% python3 -q
>>> import numpy as np
>>> np.set_printoptions(suppress=True, linewidth=120)
>>> X = np.load("w.npy")
>>> X
array([[9.051, 2.009, 0.978, 1.963],
       [9.029, 2.057, 1.108, 1.989],
       [8.993, 2.147, 1.13 , 2.004],
       [8.853, 2.042, 1.041, 2.012],
       [8.85 , 2.028, 1.07 , 1.951],
       [6.021, 6.987, 5.997, 8.064],
       [6.052, 7.141, 6.11 , 7.956],
       [5.778, 7.008, 6.009, 8.407],
       [5.998, 6.998, 5.773, 8.117],
       [6.082, 7.062, 6.121, 7.995],
       [9.008, 1.117, 6.178, 4.868],
       [8.992, 1.072, 5.915, 4.951],
       [8.992, 1.13 , 6.059, 5.004],
       [8.967, 0.824, 6.061, 5.08 ],
       [8.89 , 0.934, 5.938, 5.09 ]])
>>> np.linalg.cond(X) > 100
np.False_
>>> print(np.linalg.matrix_rank(X, rtol=0.1))
3
>>> f, g = X[14], X[0]
>>> np.round(f @ f, 3)
np.float64(141.072)
>>> p = (f @ g) / (f @ f) * f
>>> np.round(np.linalg.norm(f + g) ** 2 + np.linalg.norm(f - g) ** 2, 3)
np.float64(463.678)
>>> np.linalg.matrix_rank(np.outer(f, g))
np.int64(1)
>>> np.round((g - p) @ f, 3)
np.float64(-0.0)
>>> p.round(3)
array([6.184, 0.65 , 4.131, 3.541])
>>> print(np.round(g - p, 3))
[ 2.867  1.359 -3.153 -1.578]
>>> Q, R = np.linalg.qr(X)
>>> np.allclose(R.T @ R, X.T @ X)
True
>>> np.round(np.trace(Q @ Q.T), 3)
np.float64(4.0)
>>> K = np.load("x.npy")
>>> K
array([[ 1.968,  1.202, -4.657],
       [-7.078,  0.767,  4.468],
       [ 0.637,  2.246, -3.807],
       [-8.196, 11.533,  4.493],
       [-1.954,  8.123,  5.533],
       [ 6.933, -6.405,  1.766],
       [-0.894, -5.964,  8.133],
       [-0.891,  1.215, -0.597],
       [ 2.967,  2.462, -1.41 ],
       [ 3.953,  3.283,  0.693],
       [ 1.889, -4.921,  0.932],
       [ 5.757,  2.307, -0.639],
       [ 0.021,  6.225,  1.748],
       [-1.292, -0.334,  4.758],
       [ 3.942,  0.15 ,  0.383],
       [ 4.581, -1.419, -7.287],
       [-0.253,  2.551, -0.004],
       [ 0.958, -4.217,  2.644],
       [-2.542,  5.97 , 10.288],
       [ 7.925,  1.152, -2.029],
       [ 0.87 , -0.775,  4.86 ],
       [12.761,  0.477,  4.725],
       [10.011, -9.441,  1.365],
       [-2.405,  2.477, -6.531],
       [ 0.013, 10.088,  2.404]])
>>> Ac = (K - K.mean(axis=0)) / K.std(axis=0)
>>> print(np.round(Ac.std(axis=0), 3))
[1. 1. 1.]
>>> b = np.linalg.lstsq(np.delete(Ac, 1, axis=1), Ac[:, 1])[0]
>>> print(b.round(3))
[-0.507 -0.045]
>>> round(float(1 - np.var(Ac[:, 1] - np.delete(Ac, 1, axis=1) @ b)), 3)
0.248
>>> print(np.abs(b).argmax())
0
>>> Y = np.c_[K[:, :2] @ np.array([[-2, 1], [-1, 0]]), np.array([-1, 2, -4, -5, -2, -3, 0, 2, 3, 4, -5, 1, -4, -5, 2, 4, 3, -1, 3, 5, -4, -3, 0, -4, -4])]
>>> print(Y.round(3))
[[ -5.138   1.968  -1.   ]
 [ 13.389  -7.078   2.   ]
 [ -3.52    0.637  -4.   ]
 [  4.859  -8.196  -5.   ]
 [ -4.215  -1.954  -2.   ]
 [ -7.461   6.933  -3.   ]
 [  7.752  -0.894   0.   ]
 [  0.567  -0.891   2.   ]
 [ -8.396   2.967   3.   ]
 [-11.189   3.953   4.   ]
 [  1.143   1.889  -5.   ]
 [-13.821   5.757   1.   ]
 [ -6.267   0.021  -4.   ]
 [  2.918  -1.292  -5.   ]
 [ -8.034   3.942   2.   ]
 [ -7.743   4.581   4.   ]
 [ -2.045  -0.253   3.   ]
 [  2.301   0.958  -1.   ]
 [ -0.886  -2.542   3.   ]
 [-17.002   7.925   5.   ]
 [ -0.965   0.87   -4.   ]
 [-25.999  12.761  -3.   ]
 [-10.581  10.011   0.   ]
 [  2.333  -2.405  -4.   ]
 [-10.114   0.013  -4.   ]]
>>> print(np.round(np.linalg.norm(Y - K @ np.linalg.lstsq(K, Y)[0], axis=0), 3) + 0)
[ 0.     0.    16.103]
>>> np.linalg.matrix_rank(np.c_[K, Y])
np.int64(4)
>>> cent = Y[[22, 7]].astype(float)
>>> for _ in range(3):
...     idx = np.linalg.norm(Y[:, None] - cent, axis=-1).argmin(axis=1)
...     cent = np.array([Y[idx == j].mean(axis=0) for j in range(2)])
... 
>>> idx
array([1, 1, 1, 1, 1, 0, 1, 1, 0, 0, 1, 0, 1, 1, 0, 0, 1, 1, 1, 0, 1, 0, 0, 1, 0])
>>> np.abs(cent[1] - cent[0]).argmax()
np.int64(0)
>>> cent = K[[13, 9]].astype(float)
>>> for _ in range(6):
...     idx = np.linalg.norm(K[:, None] - cent, axis=-1).argmin(axis=1)
...     cent = np.array([K[idx == j].mean(axis=0) for j in range(2)])
... 
>>> idx
array([1, 0, 1, 0, 0, 1, 0, 1, 1, 1, 1, 1, 0, 0, 1, 1, 1, 1, 0, 1, 0, 1, 1, 1, 0])
>>> np.round(cent[1] - cent[0], 3)
array([ 6.135, -4.389, -6.091])
>>> print(np.abs(cent[1] - cent[0]).argmax())
0
>>> J = np.array([[0, 0, -2, 12], [0, 0, -8, -4], [-1, 6, -1, 6], [-4, -2, -4, -2]])
>>> print(J)
[[ 0  0 -2 12]
 [ 0  0 -8 -4]
 [-1  6 -1  6]
 [-4 -2 -4 -2]]
>>> Y = np.linalg.invert(J)
Traceback (most recent call last):
  File "<python-input-40>", line 1, in <module>
    Y = np.linalg.invert(J)
        ^^^^^^^^^^^^^^^^
AttributeError: module 'numpy.linalg' has no attribute 'invert'
>>> Y = np.linalg.inv(J)
>>> round(float(np.linalg.cond(J)), 3)
4.045
>>> round(float(np.linalg.det(J) * np.linalg.det(Y)), 3)
1.0
>>> Y = np.array([[0, -1, -1], [-2, 2, -2]])
>>> cent = np.kron(Y, J)
>>> np.linalg.matrix_rank(cent)
np.int64(8)
>>> rng = np.random.default_rng(98569)
>>> idx = rng.permutation(4)
>>> print(idx)
[2 1 3 0]
>>> Y = J[idx][:, idx]
>>> np.diag(Y)
array([-1,  0, -2,  0])
>>> np.round(np.sort(np.abs(np.linalg.eigvals(Y))), 3)
array([ 5.099,  5.099, 10.198, 10.198])
>>> print(Y)
[[-1  6  6 -1]
 [-8  0 -4  0]
 [-4 -2 -2 -4]
 [-2  0 12  0]]
>>> np.einsum("ij,ji->", J, J)
np.int64(-215)
>>> np.round(np.poly(J), 3)
array([   1.,    3.,  112., -156., 2704.])
>>> np.round(np.linalg.eigvals(J).sum().real, 3)
np.float64(-3.0)
>>> print(np.einsum("ii->", J))
-3
>>> J[:, 4]
Traceback (most recent call last):
  File "<python-input-58>", line 1, in <module>
    J[:, 4]
    ~^^^^^^
IndexError: index 4 is out of bounds for axis 1 with size 4
>>> J.sum(axis=1)
array([ 10, -12,  10, -12])
>>> round(np.linalg.norm(J), 3)
np.float64(18.493)
>>> np.zeros(4, 4)
Traceback (most recent call last):
  File "<python-input-61>", line 1, in <module>
    np.zeros(4, 4)
    ~~~~~~~~^^^^^^
TypeError: Cannot interpret '4' as a data type
>>> J - J[0]
array([[  0,   0,   0,   0],
       [  0,   0,  -6, -16],
       [ -1,   6,   1,  -6],
       [ -4,  -2,  -2, -14]])
